% ipython --no-banner

In [1]: import numpy as np

In [2]: from numpy import linalg as LA

In [3]: np.set_printoptions(precision=4, suppress=True, linewidth=140)

In [4]: rd = lambda a: np.round(a, 4) + 0

In [5]: F = np.loadtxt("sample0.csv", delimiter=",")

In [6]: rd(F)
Out[6]: 
array([[ 0.4867, -0.2412,  0.4094,  0.2487],
       [-0.2412,  1.2448, -0.2001,  0.4365],
       [ 0.4094, -0.2001,  1.1037, -0.5487],
       [ 0.2487,  0.4365, -0.5487,  1.1649]])

In [7]: rd(LA.svd(F, compute_uv=False))
Out[7]: array([2., 1., 1., 0.])

In [8]: rd(F.mean(axis=0))
Out[8]: array([0.2259, 0.31  , 0.1911, 0.3253])

In [9]: F[4]
Traceback (most recent call last):
  Cell In[9], line 1
    F[4]
IndexError: index 4 is out of bounds for axis 0 with size 4


In [10]: rd(LA.norm(F))
Out[10]: np.float64(2.4495)

In [11]: X = np.load("block14.npy")

In [12]: X
Out[12]: 
array([[ 1, -1, -1,  1,  1, -1, -1,  1],
       [ 1, -1,  1, -1, -1,  1, -1,  1],
       [ 1,  1,  1,  1, -1, -1, -1, -1],
       [ 1, -1, -1,  1, -1,  1,  1, -1]])

In [13]: other = X / np.sqrt((X ** 2).mean(axis=1, keepdims=True))

In [14]: other[1]
Out[14]: array([ 1., -1.,  1., -1., -1.,  1., -1.,  1.])

In [15]: LA.matrix_rank(other) == LA.matrix_rank(X)
Out[15]: np.True_

In [16]: LA.matrix_rank(X - X.mean(axis=1, keepdims=True))
Out[16]: np.int64(4)

In [17]: X - X.mean(axis=1, keepdims=True)
Out[17]: 
array([[ 1., -1., -1.,  1.,  1., -1., -1.,  1.],
       [ 1., -1.,  1., -1., -1.,  1., -1.,  1.],
       [ 1.,  1.,  1.,  1., -1., -1., -1., -1.],
       [ 1., -1., -1.,  1., -1.,  1.,  1., -1.]])

In [18]: rd(LA.norm(other, axis=1))
Out[18]: array([2.8284, 2.8284, 2.8284, 2.8284])

In [19]: theta = np.radians(118)

In [20]: R = np.eye(8)

In [21]: R[4, 4] = R[2, 2] = np.cos(theta)

In [22]: R[4, 2], R[2, 4] = -np.sin(theta), np.sin(theta)

In [23]: rd(R)
Out[23]: 
array([[ 1.    ,  0.    ,  0.    ,  0.    ,  0.    ,  0.    ,  0.    ,  0.    ],
       [ 0.    ,  1.    ,  0.    ,  0.    ,  0.    ,  0.    ,  0.    ,  0.    ],
       [ 0.    ,  0.    , -0.4695,  0.    ,  0.8829,  0.    ,  0.    ,  0.    ],
       [ 0.    ,  0.    ,  0.    ,  1.    ,  0.    ,  0.    ,  0.    ,  0.    ],
       [ 0.    ,  0.    , -0.8829,  0.    , -0.4695,  0.    ,  0.    ,  0.    ],
       [ 0.    ,  0.    ,  0.    ,  0.    ,  0.    ,  1.    ,  0.    ,  0.    ],
       [ 0.    ,  0.    ,  0.    ,  0.    ,  0.    ,  0.    ,  1.    ,  0.    ],
       [ 0.    ,  0.    ,  0.    ,  0.    ,  0.    ,  0.    ,  0.    ,  1.    ]])

In [24]: other = X @ R.T

In [25]: rd(LA.det(R)), rd(np.trace(R))
Out[25]: (np.float64(1.0), np.float64(5.0611))

In [26]: rd(other)
Out[26]: 
array([[ 1.    , -1.    ,  1.3524,  1.    ,  0.4135, -1.    , -1.    ,  1.    ],
       [ 1.    , -1.    , -1.3524, -1.    , -0.4135,  1.    , -1.    ,  1.    ],
       [ 1.    ,  1.    , -1.3524,  1.    , -0.4135, -1.    , -1.    , -1.    ],
       [ 1.    , -1.    , -0.4135,  1.    ,  1.3524,  1.    ,  1.    , -1.    ]])

In [27]: np.allclose(LA.norm(X, axis=1), LA.norm(other, axis=1))
Out[27]: True

In [28]: np.allclose(X @ X.T, other @ other.T)
Out[28]: True

In [29]: vec = np.array([2, 0, 2, 0, 1, 2, 1, 0])

In [30]: a = np.maximum(X @ vec, 0)

In [31]: np.maximum(X @ vec, 0) - np.maximum(-X @ vec, 0)
Out[31]: array([-2,  4,  0,  2])

In [32]: X * (a > 1e-9)[:, None]
Out[32]: 
array([[ 0,  0,  0,  0,  0,  0,  0,  0],
       [ 1, -1,  1, -1, -1,  1, -1,  1],
       [ 0,  0,  0,  0,  0,  0,  0,  0],
       [ 1, -1, -1,  1, -1,  1,  1, -1]])

In [33]: X.T @ a
Out[33]: array([ 6, -6,  2, -2, -6,  6, -2,  2])

In [34]: np.flatnonzero(a > 1e-9)
Out[34]: array([1, 3])

In [35]: np.maximum(X @ (3 * vec), 0)
Out[35]: array([ 0, 12,  0,  6])

In [36]: a
Out[36]: array([0, 4, 0, 2])

In [37]: other = X[0, 0] * X[1:] - np.outer(X[1:, 0], X[0])

In [38]: other
Out[38]: 
array([[ 0,  0,  2, -2, -2,  2,  0,  0],
       [ 0,  2,  2,  0, -2,  0,  0, -2],
       [ 0,  0,  0,  0, -2,  2,  2, -2]])

In [39]: np.flatnonzero(~other.round(6).any(axis=1))
Out[39]: array([], dtype=int64)

In [40]: def softmax(z):
    ...:     e = np.exp(z - z.max(axis=-1, keepdims=True))
    ...:     return e / e.sum(axis=-1, keepdims=True)
    ...: 

In [41]: rd(softmax(X[3] + -1))
Out[41]: array([0.2202, 0.0298, 0.0298, 0.2202, 0.0298, 0.2202, 0.2202, 0.0298])

In [42]: rd(softmax(X).sum(axis=1))
Out[42]: array([1., 1., 1., 1.])

In [43]: S = X @ X.T / np.sqrt(8)

In [44]: rd(softmax(S + np.triu(np.full(S.shape, -np.inf), 1)))
Out[44]: 
array([[1.    , 0.    , 0.    , 0.    ],
       [0.0558, 0.9442, 0.    , 0.    ],
       [0.0529, 0.0529, 0.8943, 0.    ],
       [0.0502, 0.0502, 0.0502, 0.8494]])

In [45]: softmax(S).round(6).argmax(axis=1)
Out[45]: array([0, 1, 2, 3])

In [46]: mat = np.load("x.npy")

In [47]: mat
Out[47]: 
array([[-0.0602,  0.8542,  4.3436],
       [ 0.512 ,  0.3247,  4.2366],
       [ 0.6297,  0.5709,  3.9585],
       [-0.1617,  0.4938,  4.2805],
       [ 0.1658,  0.827 ,  4.1221],
       [ 0.0089,  0.9377,  4.0726],
       [ 4.1621,  1.8937,  1.278 ],
       [ 4.6513,  1.9805,  0.9252],
       [ 3.6173,  2.0503,  1.8473],
       [ 3.4732,  2.2711,  1.2435],
       [ 3.8677,  1.9234,  1.1368],
       [ 3.7962,  2.3831,  0.4444],
       [ 0.4033,  3.1962,  4.2836],
       [ 0.9285,  3.1649,  4.2017],
       [ 0.7467,  2.8251,  3.8097],
       [ 0.7443,  3.2183,  4.2591],
       [ 1.4415,  3.042 ,  3.9033],
       [ 1.1458,  2.6324,  4.2269]])

In [48]: Ac = mat - mat.mean(axis=0)

In [49]: vecs = LA.svd(Ac)[2][:2]

In [50]: other = Ac - Ac @ vecs.T @ vecs

In [51]: rd(np.diag(vecs.T @ vecs))
Out[51]: array([0.5687, 0.9753, 0.456 ])

In [52]: rd(other.std(axis=0))
Out[52]: array([0.1743, 0.0417, 0.1958])

In [53]: LA.norm(other, axis=1).round(6).argmax()
Out[53]: np.int64(11)

In [54]: vec = np.array([-6, 4, 8])

In [55]: target = mat @ vec

In [56]: c, lr = np.zeros(3), 1 / LA.norm(mat, 2) ** 2

In [57]: for i in range(200):
    ...:     c -= lr * mat.T @ (mat @ c - target)
    ...:     if i % 50 == 0: print(i, round(LA.norm(mat @ c - target), 4))
    ...: 
0 55.4148
50 1.8142
100 0.3134
150 0.0541

In [58]: rd(c)
Out[58]: array([-5.9987,  3.9975,  8.001 ])

In [59]: E = np.load("test11.npy")

In [60]: E
Out[60]: 
array([[-2, -2, -2, -2],
       [-2, -4, -4, -4],
       [-2, -4, -6, -6],
       [-2, -4, -6, -8]])

In [61]: (E - E.T) / 2
Out[61]: 
array([[0., 0., 0., 0.],
       [0., 0., 0., 0.],
       [0., 0., 0., 0.],
       [0., 0., 0., 0.]])

In [62]: E.inv()
Traceback (most recent call last):
  Cell In[62], line 1
    E.inv()
AttributeError: 'numpy.ndarray' object has no attribute 'inv'


In [63]: LA.determinant(E)
Traceback (most recent call last):
  Cell In[63], line 1
    LA.determinant(E)
AttributeError: module 'numpy.linalg' has no attribute 'determinant'


In [64]: rd(LA.det(E))
Out[64]: np.float64(16.0)

In [65]: m1 = np.load("m.npy")

In [66]: m1
Out[66]: 
array([[ 2,  0, -1,  2],
       [ 0,  1,  0,  0],
       [ 0,  0,  1,  2],
       [-1,  0,  2,  0]])

In [67]: U, sigma, Vt = LA.svd(F)

In [68]: rd(sigma)
Out[68]: array([2., 1., 1., 0.])

In [69]: np.argmax(sigma[:-1] / (sigma[1:] + 1e-6)) + 1
Out[69]: np.int64(3)

In [70]: other = U[:, :3] @ np.diag(sigma[:3]) @ Vt[:3]

In [71]: LA.matrix_rank(other)
Out[71]: np.int64(3)

In [72]: rd(LA.norm(F - other, 2)), rd(sigma[3])
Out[72]: (np.float64(0.0), np.float64(0.0))

In [73]: rd(other)
Out[73]: 
array([[ 0.4867, -0.2412,  0.4094,  0.2487],
       [-0.2412,  1.2448, -0.2001,  0.4365],
       [ 0.4094, -0.2001,  1.1037, -0.5487],
       [ 0.2487,  0.4365, -0.5487,  1.1649]])

In [74]: rd(LA.norm(F - other) / LA.norm(F))
Out[74]: np.float64(0.0)

In [75]: u = np.array([2, 1, 2, -2])

In [76]: other = m1 + np.outer(u, np.eye(4)[3])

In [77]: LA.matrix_rank(LA.inv(other) - LA.inv(m1), tol=1e-8)
Out[77]: np.int64(1)

In [78]: LA.matrix_rank(other - m1)
Out[78]: np.int64(1)

In [79]: K = np.array([[4, 0, 2, 2], [2, 5, 1, 4], [5, 1, 3, 5], [2, 5, 1, 5]])

In [80]: K[-1] = K[0] + -3 * K[1]

In [81]: K
Out[81]: 
array([[  4,   0,   2,   2],
       [  2,   5,   1,   4],
       [  5,   1,   3,   5],
       [ -2, -15,  -1, -10]])

In [82]: other = K[0, 0] * K[1:] - np.outer(K[1:, 0], K[0])

In [83]: other
Out[83]: 
array([[  0,  20,   0,  12],
       [  0,   4,   2,  10],
       [  0, -60,   0, -36]])

In [84]: LA.matrix_rank(other), LA.matrix_rank(K)
Out[84]: (np.int64(2), np.int64(3))

In [85]: K[:, 0] / K[0, 0]
Out[85]: array([ 1.  ,  0.5 ,  1.25, -0.5 ])

In [86]: np.flatnonzero(~other.round(6).any(axis=1))
Out[86]: array([], dtype=int64)

In [87]: rank = LA.matrix_rank(K)

In [88]: rank
Out[88]: np.int64(3)

In [89]: N = LA.svd(K)[2][rank:].T

In [90]: rd(N @ N.T)
Out[90]: 
array([[ 0.1104, -0.0473, -0.2995,  0.0788],
       [-0.0473,  0.0203,  0.1284, -0.0338],
       [-0.2995,  0.1284,  0.8131, -0.214 ],
       [ 0.0788, -0.0338, -0.214 ,  0.0563]])

In [91]: rd(N[:, 0] / N[np.abs(N[:, 0]).round(6).argmax(), 0])
Out[91]: array([-0.3684,  0.1579,  1.    , -0.2632])

In [92]: rd(K @ N)
Out[92]: 
array([[0.],
       [0.],
       [0.],
       [0.]])

In [93]: np.allclose(K @ N, 0)
Out[93]: True

In [94]: [int(LA.matrix_rank(K[:i])) for i in range(1, len(K) + 1)]
Out[94]: [1, 2, 3, 3]

In [95]: [int(LA.matrix_rank(np.delete(K, i, axis=0))) for i in range(4)]
Out[95]: [3, 3, 2, 3]

In [96]: A = np.load("run0.npy")

In [97]: A
Out[97]: 
array([[-20.686 , -37.6642,  75.0668],
       [-19.0128, -38.7325,  75.0636],
       [  1.8834,  -8.2395, -16.2833],
       [-19.6028, -39.1489,  74.8194],
       [  3.1851,  -7.746 , -16.3752],
       [  4.564 ,  -8.8268, -15.6854],
       [  3.6737,  -7.5922, -14.7952],
       [  5.2045,  -7.847 , -15.3474],
       [  5.5216,  -7.7379, -16.2769],
       [-19.5479, -38.2446,  75.7922],
       [-19.4241, -40.2476,  75.2279],
       [-18.9981, -37.8886,  74.3135],
       [  3.004 ,  -9.8727, -15.2519],
       [  4.8413,  -8.2187, -17.8507],
       [  3.8944,  -9.5066, -16.6753],
       [  3.7933,  -8.1337, -16.3457],
       [-20.216 , -38.0916,  76.6522],
       [-18.9495, -36.5988,  76.3878],
       [  3.6779,  -8.1786, -15.2593],
       [-19.3695, -37.2927,  74.7782],
       [-18.5097, -38.3803,  75.5168],
       [  2.775 ,  -9.2272, -14.7327],
       [  2.9912,  -7.1643, -15.8192],
       [  4.3924,  -7.5163, -17.788 ],
       [-19.7598, -38.1752,  75.1679]])

In [98]: basis = A[[13, 3]].astype(float)

In [99]: for _ in range(3):
    ...:     idx = LA.norm(A[:, None] - basis, axis=-1).argmin(axis=1)
    ...:     basis = np.array([A[idx == j].mean(axis=0) for j in range(2)])
    ...: 

In [100]: idx
Out[100]: array([1, 1, 0, 1, 0, 0, 0, 0, 0, 1, 1, 1, 0, 0, 0, 0, 1, 1, 0, 1, 1, 0, 0, 0, 1])

In [101]: np.bincount(idx)
Out[101]: array([14, 11])

In [102]: M = np.array([[-2, -3, -2], [7, 6, 7], [-5, -6, -5]])

In [103]: M
Out[103]: 
array([[-2, -3, -2],
       [ 7,  6,  7],
       [-5, -6, -5]])

In [104]: rd(np.trace(LA.pinv(M) @ M))
Out[104]: np.float64(2.0)

In [105]: np.allclose(M[:-1].T @ LA.lstsq(M[:-1].T, M[-1])[0], M[-1])
Out[105]: True

In [106]: rd(M @ LA.pinv(M) @ M)
Out[106]: 
array([[-2., -3., -2.],
       [ 7.,  6.,  7.],
       [-5., -6., -5.]])

In [107]: np.abs(np.diag(LA.qr(M)[1])) > 1e-9
Out[107]: array([ True,  True, False])

In [108]: np.argsort(-LA.norm(M, axis=0).round(6), kind="stable")[:3]
Out[108]: array([1, 0, 2])

In [109]: LA.cond(M) > 100
Out[109]: np.True_

In [110]: [round(float(x), 4) for x in LA.svd(M, compute_uv=False)[:3]]
Out[110]: [15.33, 1.4112, 0.0]
